$ python -q
>>> import numpy as np
>>> import numpy.linalg as la
>>> np.set_printoptions(precision=2, suppress=True, linewidth=200, sign=" ")
>>> def tidy(a):
...     return np.round(a, 2) + 0
... 
>>> out = np.array([[1], [2], [-1]])
>>> basis = np.array([[-2, 1, 2, -2]])
>>> mat = out @ basis
>>> mat
array([[-2,  1,  2, -2],
       [-4,  2,  4, -4],
       [ 2, -1, -2,  2]])
>>> r0, r1 = mat[2], mat[0]
>>> r0 @ r0
np.int64(13)
>>> r0 @ r1
np.int64(-13)
>>> pr = (r0 @ r1) / (r0 @ r0) * r0
>>> (r1 - pr) @ r0
np.float64(0.0)
>>> np.outer(r0, r1)
array([[-4,  2,  4, -4],
       [ 2, -1, -2,  2],
       [ 4, -2, -4,  4],
       [-4,  2,  4, -4]])
>>> left, s, VT = la.svd(mat)
>>> np.argmax(s[:-1] / (s[1:] + 1e-6)) + 1
np.int64(1)
>>> out = left[:, :1] @ np.diag(s[:1]) @ VT[:1]
>>> la.matrix_rank(out)
np.int64(1)
>>> tidy(out)
array([[-2.,  1.,  2., -2.],
       [-4.,  2.,  4., -4.],
       [ 2., -1., -2.,  2.]])
>>> tidy(la.norm(mat - out) / la.norm(mat))
np.float64(0.0)
>>> la.matrix_rank(mat, rtol=0.05)
np.int64(1)
>>> K = np.array([[-0.9, -0.7, 0.4],
...     [0.9, -1.9, 0.3],
...     [0.1, -1.4, 0.4],
...     [0.3, 2.4, -0.3],
...     [-0.5, 1.0, -0.5],
...     [1.1, 0.2, 2.0],
...     [-1.2, 1.0, 2.3],
...     [-1.0, 0.3, -1.3],
...     [-0.2, -0.9, -1.5],
...     [-2.2, -0.7, 0.2],
...     [-1.2, -3.0, 0.0],
...     [-0.9, 0.4, 1.0],
...     [0.9, -0.1, 1.1],
...     [-0.1, -0.1, -0.9],
...     [0.3, 1.4, 0.7],
...     [-0.5, -0.9, -0.7],
...     [-2.3, 1.1, -0.2],
...     [0.0, 2.2, 0.6],
...     [-0.6, 0.2, -0.3],
...     [-0.9, 0.8, 0.0],
...     [0.2, -0.5, 0.3],
...     [0.5, -1.7, -2.0],
...     [-1.9, -1.2, -1.3],
...     [0.2, -0.2, -0.5],
...     [0.0, 0.1, 0.1]])
>>> rng = np.random.default_rng(184)
>>> K[:, 2] = 5 * K[:, 0] + 0.05 * rng.normal(size=25)
>>> tidy(K)
array([[ -0.9 ,  -0.7 ,  -4.52],
       [  0.9 ,  -1.9 ,   4.55],
       [  0.1 ,  -1.4 ,   0.5 ],
       [  0.3 ,   2.4 ,   1.48],
       [ -0.5 ,   1.  ,  -2.48],
       [  1.1 ,   0.2 ,   5.59],
       [ -1.2 ,   1.  ,  -5.99],
       [ -1.  ,   0.3 ,  -5.02],
       [ -0.2 ,  -0.9 ,  -0.92],
       [ -2.2 ,  -0.7 , -11.07],
       [ -1.2 ,  -3.  ,  -6.  ],
       [ -0.9 ,   0.4 ,  -4.42],
       [  0.9 ,  -0.1 ,   4.5 ],
       [ -0.1 ,  -0.1 ,  -0.46],
       [  0.3 ,   1.4 ,   1.47],
       [ -0.5 ,  -0.9 ,  -2.51],
       [ -2.3 ,   1.1 , -11.49],
       [  0.  ,   2.2 ,  -0.01],
       [ -0.6 ,   0.2 ,  -3.05],
       [ -0.9 ,   0.8 ,  -4.44],
       [  0.2 ,  -0.5 ,   1.06],
       [  0.5 ,  -1.7 ,   2.6 ],
       [ -1.9 ,  -1.2 ,  -9.48],
       [  0.2 ,  -0.2 ,   1.02],
       [  0.  ,   0.1 ,  -0.02]])
>>> Xc = K - K.mean(axis=0)
>>> left, s, VT = la.svd(Xc, full_matrices=False)
>>> tidy(VT[0] * np.sign(VT[0, np.abs(VT[0]).argmax()]))
array([ 0.2 ,  0.  ,  0.98])
>>> np.abs(left[:, 0]).argmax()
np.int64(16)
>>> tidy(np.abs(VT[-1]))
array([ 0.98,  0.  ,  0.2 ])
>>> tidy(Xc.mean(axis=0))
array([ 0.,  0.,  0.])
